% python3 -q
>>> import numpy as np
>>> np.set_printoptions(precision=2, suppress=True, linewidth=100, floatmode="fixed")
>>> J = np.load("layer18.npy")
>>> print(J)
[[-0.06  0.08  0.13]
 [-0.23  0.27  0.47]
 [-1.55  1.58  3.12]
 [ 0.95 -0.94 -1.94]
 [ 0.74 -0.74 -1.43]
 [ 2.97 -3.01 -5.95]
 [-0.87  0.88  1.72]
 [-0.49  0.50  1.02]
 [ 1.24 -1.26 -2.49]
 [-0.86  0.90  1.83]
 [ 0.16 -0.19 -0.36]
 [ 1.02 -1.00 -2.03]
 [-0.84  0.87  1.64]
 [ 2.14 -2.17 -4.30]
 [-0.90  0.90  1.82]
 [-0.65  0.66  1.31]
 [ 0.00  0.00  0.03]]
>>> Xs = J - J.mean(axis=0)
>>> left, sv, Vt = np.linalg.svd(Xs, full_matrices=False)
>>> print(np.round(Xs.mean(axis=0), 2) + 0)
[0.00 0.00 0.00]
>>> Xs = J - J.mean(axis=0)
>>> V = np.linalg.svd(Xs)[2][:1]
>>> M2 = Xs - Xs @ V.T @ V
>>> print((Xs @ V.T).std(axis=0))
[2.87]
>>> print(np.cov(Xs @ V.T, rowvar=False))
8.775857208038897
>>> print(M2.std(axis=0))
[0.01 0.02 0.01]
>>> Xs = (J - J.mean(axis=0)) / J.std(axis=0)
>>> print(Xs.std(axis=0))
[1.00 1.00 1.00]
>>> b = np.linalg.lstsq(np.delete(Xs, 0, axis=1), Xs[:, 0])[0]
>>> print(np.abs(b).argmax())
0
>>> print(round(float(1 - np.var(Xs[:, 0] - np.delete(Xs, 0, axis=1) @ b)), 2))
1.0
>>> def softmax(z):
...     e = np.exp(z - z.max(axis=-1, keepdims=True))
...     return e / e.sum(axis=-1, keepdims=True)
... 
>>> print(np.round(softmax(J[5] + 5), 2) + 0)
[1.00 0.00 0.00]
>>> scores = J @ J.T / np.sqrt(3)
>>> print(softmax(scores)[5] @ J)
[ 2.97 -3.01 -5.95]
>>> F = np.loadtxt("a.csv", delimiter=",")
>>> print(F)
[[ 0.00 -0.05 -0.50 -0.50]
 [-0.20 -0.22  1.50 -0.10]
 [-0.50 -0.91  1.10 -0.10]
 [-1.30 -2.64 -0.50  1.20]
 [ 0.10  0.41 -1.70  1.20]
 [-1.00 -1.88  0.00  1.80]
 [ 1.10  2.15 -0.60  0.50]
 [ 0.00  0.00 -0.40  0.00]
 [ 0.40  0.68  0.00  1.40]
 [ 0.00  0.15 -0.30  1.90]
 [ 0.90  1.74 -0.10  1.50]
 [-0.90 -1.83 -1.40 -0.20]
 [-0.10 -0.21 -0.60  0.90]
 [-0.20 -0.31  1.20  1.50]
 [ 0.70  1.53  0.60  0.20]
 [ 0.10  0.21 -0.20  1.00]
 [-0.60 -1.12 -0.30 -1.20]
 [ 0.00  0.04  0.40  0.30]
 [ 3.00  6.05  0.80  1.40]
 [ 0.30  0.39 -0.60  2.00]
 [-1.30 -2.63 -0.50 -0.80]
 [-0.10 -0.26  0.30  0.60]
 [ 0.00 -0.13 -1.80  0.60]
 [ 1.70  3.44  0.30  2.00]
 [-0.20 -0.23  0.00 -1.80]
 [ 0.10  0.35 -0.60  0.60]
 [-0.70 -1.42  0.40  1.80]]
>>> d = np.linalg.norm(F[:, None] - F[None], axis=-1)
>>> print(d[:5, :5])
[[0.00 2.06 1.93 3.36 2.13]
 [2.06 0.00 0.85 3.57 3.52]
 [1.93 0.85 0.00 2.81 3.41]
 [3.36 3.57 2.81 0.00 3.56]
 [2.13 3.52 3.41 3.56 0.00]]
>>> print(np.flatnonzero(d[15] < d.mean() / 2))
[ 7  8  9 12 15 17 19 21 25]
>>> print(d.shape)
(27, 27)
>>> print(np.linalg.matrix_rank(d ** 2))
6
>>> print(d.mean(axis=1).argmax())
18
